% python3 -q
>>> import numpy as np
>>> import numpy.linalg as la
>>> np.set_printoptions(precision=1, suppress=True, linewidth=160)
>>> W0 = np.load("data.npy")
>>> W0
array([[3, 0, 0],
       [2, 3, 2],
       [0, 1, 3],
       [1, 1, 0],
       [1, 2, 1],
       [0, 1, 3],
       [0, 0, 1]])
>>> # row 5 repeats row 2
>>> hat = W0 @ la.solve(W0.T @ W0, W0.T)
>>> np.diag(hat)
array([1. , 0.6, 0.4, 0.1, 0.3, 0.4, 0.1])
>>> round(np.trace(hat), 1)
np.float64(3.0)
>>> la.matrix_rank(np.eye(7) - hat)
np.int64(4)
>>> hat.round(1) + 0
array([[ 1. ,  0.1,  0. ,  0.1, -0.1,  0. ,  0.1],
       [ 0.1,  0.6,  0.1,  0.2,  0.4,  0.1,  0. ],
       [ 0. ,  0.1,  0.4, -0.1,  0. ,  0.4,  0.2],
       [ 0.1,  0.2, -0.1,  0.1,  0.2, -0.1, -0.1],
       [-0.1,  0.4,  0. ,  0.2,  0.3,  0. , -0.1],
       [ 0. ,  0.1,  0.4, -0.1,  0. ,  0.4,  0.2],
       [ 0.1,  0. ,  0.2, -0.1, -0.1,  0.2,  0.1]])
>>> w1 = np.array([[2, 2, 1, 0, 0, 0], [1, 1, 2, 2, 0, 0], [0, 1, 1, 0, 2, 2]])
>>> c = np.array([3, -2, 3, -4, 5, 1])
>>> hid = np.maximum(W0 @ w1 + c, 0)
>>> la.matrix_rank(hid)
np.int64(6)
>>> hid
array([[ 9,  4,  6,  0,  5,  1],
       [10,  7, 13,  2,  9,  5],
       [ 4,  2,  8,  0, 11,  7],
       [ 6,  1,  6,  0,  5,  1],
       [ 7,  3,  9,  0,  7,  3],
       [ 4,  2,  8,  0, 11,  7],
       [ 3,  0,  4,  0,  7,  3]])
>>> basis = np.array([[1, -3, -2],
...     [0, 3, 3],
...     [1, 0, 2],
...     [3, -3, -3],
...     [3, -2, 0],
...     [0, 1, 2]])
>>> (hid @ basis).round(6).argmax(axis=1)
array([0, 0, 0, 0, 0, 0, 0])
>>> J = np.load("mat.npy")
>>> J.round(1) + 0
array([[-1.7, -0.2,  0.1,  0.5,  0.6, -0.2,  0. ],
       [-0.2,  0. ,  0.2,  0.2, -0.7, -0.1,  0.6],
       [ 0.1,  0.2, -0.8,  0.6,  0.4, -0.3,  1.4],
       [ 0.5,  0.2,  0.6, -0.4,  0.3, -0.1,  1. ],
       [ 0.6, -0.7,  0.4,  0.3,  0. , -0.3,  0.1],
       [-0.2, -0.1, -0.3, -0.1, -0.3, -0.2,  0.5],
       [ 0. ,  0.6,  1.4,  1. ,  0.1,  0.5,  0.1]])
>>> rng = np.random.default_rng(67542)
>>> A2 = J + rng.integers(-2, 3, (7, 6)) @ rng.integers(-2, 3, (6, 7))
>>> A2.round(1) + 0
array([[ -9.7,   1.8,  -3.9,  -0.5,  -2.4,   3.8,  -3. ],
       [  0.8,   0. ,  -0.8,  -0.8,  -7.7, -10.1,  -6.4],
       [ -2.9,  -1.8,   1.2,   5.6,   1.4,   3.7,   3.4],
       [  1.5,  14.2,   6.6, -15.4,  -1.7,  -5.1,   7. ],
       [ -4.4,  -4.7,  -2.6,   3.3,  -2. ,  -1.3,   2.1],
       [ -5.2,   1.9,  -7.3,  -4.1,  -6.3,  -4.2,  -3.5],
       [ -7. ,  -5.4,  -3.6,   5. ,  -1.9,   2.5,  -2.9]])
>>> np.abs(A2 - J).sum(axis=1)
array([25., 27., 19., 49., 20., 32., 29.])
>>> la.matrix_rank(A2 - J, tol=1e-8)
np.int64(6)
>>> round(la.norm(A2[1] - A2[2]), 1)
np.float64(20.7)
>>> la.norm(A2, axis=1).argmax()
np.int64(3)
>>> round(float(la.norm(A2) ** 2 / la.norm(A2, 2) ** 2), 1)
1.9
>>> f, g = J[0], J[4]
>>> round(f @ g, 1)
np.float64(-0.6)
>>> round(float(f @ f), 1)
3.5
>>> pr = (f @ g) / (f @ f) * f
>>> g - pr
array([ 0.3, -0.7,  0.4,  0.4,  0.1, -0.3,  0.1])
>>> np.round((g - pr) @ f, 1)
np.float64(-0.0)
>>> la.matrix_rank(np.outer(f, g))
np.int64(1)
>>> np.round(np.outer(f, g), 1) + 0
array([[-1. ,  1.1, -0.7, -0.6,  0.1,  0.5, -0.2],
       [-0.2,  0.2, -0.1, -0.1,  0. ,  0.1,  0. ],
       [ 0.1, -0.1,  0.1,  0. ,  0. ,  0. ,  0. ],
       [ 0.3, -0.3,  0.2,  0.2,  0. , -0.2,  0.1],
       [ 0.4, -0.4,  0.3,  0.2,  0. , -0.2,  0.1],
       [-0.1,  0.1, -0.1, -0.1,  0. ,  0.1,  0. ],
       [ 0. ,  0. ,  0. ,  0. ,  0. ,  0. ,  0. ]])
>>> E = np.diag(10 * np.array([-1, -1, 3])) + np.array([[5, 9, 7], [3, 9, 5], [9, 1, 0]])
>>> E
array([[-5,  9,  7],
       [ 3, -1,  5],
       [ 9,  1, 30]])
>>> np.round(J @ la.pinv(J) @ J, 1) + 0
array([[-1.7, -0.2,  0.1,  0.5,  0.6, -0.2,  0. ],
       [-0.2,  0. ,  0.2,  0.2, -0.7, -0.1,  0.6],
       [ 0.1,  0.2, -0.8,  0.6,  0.4, -0.3,  1.4],
       [ 0.5,  0.2,  0.6, -0.4,  0.3, -0.1,  1. ],
       [ 0.6, -0.7,  0.4,  0.3,  0. , -0.3,  0.1],
       [-0.2, -0.1, -0.3, -0.1, -0.3, -0.2,  0.5],
       [ 0. ,  0.6,  1.4,  1. ,  0.1,  0.5,  0.1]])
>>> round(np.trace(la.pinv(J) @ J), 1)
np.float64(6.0)
>>> np.allclose(J[:-1].T @ la.lstsq(J[:-1].T, J[-1])[0], J[-1])
True
>>> w1 = np.array([[3, 3, 3, 3, 1], [0, 0, 3, 1, 2], [2, 1, 3, 2, 1]])
>>> c = np.array([2, -3, 3, 0, -3])
>>> hid = np.maximum(E @ w1 + c, 0)
>>> la.matrix_rank(hid)
np.int64(3)
>>> hid
array([[  1,   0,  36,   8,  17],
       [ 21,  11,  24,  18,   3],
       [ 89,  54, 123,  88,  38]])
>>> basis = np.array([[5, 4, 2], [0, 4, 0], [3, 4, 5], [2, 3, 5], [1, 1, 5]])
>>> w1 @ basis
array([[31, 46, 41],
       [13, 17, 30],
       [24, 31, 34]])
>>> hid @ basis
array([[ 146,  189,  307],
       [ 216,  281,  267],
       [1028, 1366, 1423]])
>>> (hid @ basis).round(6).argmax(axis=1)
array([2, 1, 2])
>>> A2 = hid + rng.integers(-2, 3, (3, 1)) @ rng.integers(-2, 3, (1, 5))
>>> A2
array([[  1,   0,  36,   8,  17],
       [ 21,  11,  22,  20,   5],
       [ 89,  54, 127,  84,  34]])
>>> la.matrix_rank(A2 - hid, tol=1e-8)
np.int64(1)
>>> np.round(la.svd(A2 - hid, compute_uv=False), 1) + 0
array([7.7, 0. , 0. ])
>>> np.abs(A2 - hid).sum(axis=1)
array([ 0,  6, 12])
